>>> import numpy as np
>>> from numpy import linalg as LA
>>> np.set_printoptions(suppress=True, linewidth=140)
>>> tidy = lambda a: np.round(a, 2) + 0
>>> cent = 3 * np.array([[-2.0, -1.5, -0.7, -0.6], [-1.6, -0.2, -0.1, 2.1]])
>>> rng = np.random.default_rng(483)
>>> lab = rng.integers(0, 2, 28)
>>> data = cent[lab] + rng.normal(size=(28, 4))
>>> print(tidy(data))
[[-4.63 -4.54 -2.46 -1.06]
 [-6.73 -4.39 -2.55 -1.15]
 [-6.42 -3.26 -3.28  0.15]
 [-6.48 -3.96 -1.76 -0.85]
 [-3.83 -1.14 -0.94  5.94]
 [-6.05 -5.41 -1.33 -3.05]
 [-4.25 -0.38 -1.71  5.12]
 [-4.97 -3.39 -2.41 -1.77]
 [-4.92 -5.57 -2.26 -1.95]
 [-5.31 -0.26 -1.48  6.5 ]
 [-3.89 -0.42  0.36  5.36]
 [-7.13 -4.92 -1.72 -2.25]
 [-4.36  1.43 -0.5   6.09]
 [-5.81 -1.15 -0.7   5.15]
 [-3.28  0.95  2.38  6.46]
 [-2.03 -3.29 -2.68 -2.66]
 [-3.8  -4.29 -1.5  -2.46]
 [-4.71  0.12  0.76  6.91]
 [-5.61 -1.84  1.49  6.29]
 [-4.08  0.6  -1.17  6.3 ]
 [-4.56 -2.47 -1.44  5.92]
 [-5.8  -3.99 -0.54 -1.42]
 [-5.08 -0.27 -0.36  6.38]
 [-7.18 -3.95 -3.49 -1.74]
 [-5.91 -5.87 -0.64 -1.22]
 [-6.63 -3.76 -1.52 -0.16]
 [-4.32 -0.87  1.01  7.18]
 [-6.35 -5.13 -1.4  -2.77]]
>>> dist = LA.norm(data[:, None] - data[None], axis=-1)
>>> print(dist[10].round(6).argsort(kind="stable")[:4])
[10  4 22 17]
>>> print(np.unravel_index(dist.round(6).argmax(), dist.shape))
(np.int64(5), np.int64(14))
>>> print((dist + 1e9 * np.eye(28)).round(6).argmin(axis=1))
[ 7  3 25 25  6 27  4  0  0 22  4 27 19 22 17 16  7 26 26 12  4  3  9  1 21  3 17  5]
>>> print(dist.mean(axis=1).argmax())
14
>>> gram = np.cov(data, rowvar=False)
>>> print(tidy(LA.eigvalsh(gram)[::-1]))
[21.51  1.41  1.13  0.47]
>>> print(tidy(np.corrcoef(data[:, 2], data[:, 3])[0, 1]))
0.66
>>> print(tidy(np.median(data, axis=0)))
[-5.02 -3.27 -1.42  0.  ]
>>> print(tidy(np.corrcoef(data.T)))
[[1.   0.51 0.32 0.4 ]
 [0.51 1.   0.56 0.91]
 [0.32 0.56 1.   0.66]
 [0.4  0.91 0.66 1.  ]]
>>> print(tidy(gram))
[[ 1.58  1.42  0.56  2.01]
 [ 1.42  4.9   1.73  8.1 ]
 [ 0.56  1.73  1.94  3.66]
 [ 2.01  8.1   3.66 16.11]]
>>> print(np.argsort(-data.std(axis=0).round(6), kind="stable"))
[3 1 2 0]
>>> print(np.argwhere(np.triu(np.abs(np.corrcoef(data.T)) > 0.8, 1)))
[[1 3]]
>>> print(tidy(LA.det(2 * gram)), tidy(LA.det(gram)))
256.74 16.05
>>> print(tidy(LA.det(gram.T)))
16.05
>>> print(tidy(np.einsum("ii->", gram)))
24.52
>>> print(tidy(LA.eigvals(gram)))
[21.51  0.47  1.41  1.13]
>>> x = np.array([8, 4, 1, 4])
>>> target = data @ x
>>> print(tidy(LA.solve(data.T @ data, data.T @ target)))
[8. 4. 1. 4.]
>>> target = target + 0.3 * rng.normal(size=28)
>>> print(tidy(target))
[-62.05 -78.73 -66.49 -73.02 -11.9  -83.8  -17.13 -63.   -71.73 -19.01 -10.78 -87.54  -5.46 -30.88   5.47 -42.53 -58.6   -8.59 -25.54
  -6.47 -24.4  -68.36 -17.25 -83.57 -76.47 -70.81  -8.2  -84.14]
>>> beta, *_ = LA.lstsq(data, target)
>>> print(beta.round())
[8. 4. 1. 4.]
>>> print(tidy(beta))
[8.04 3.97 0.96 4.02]
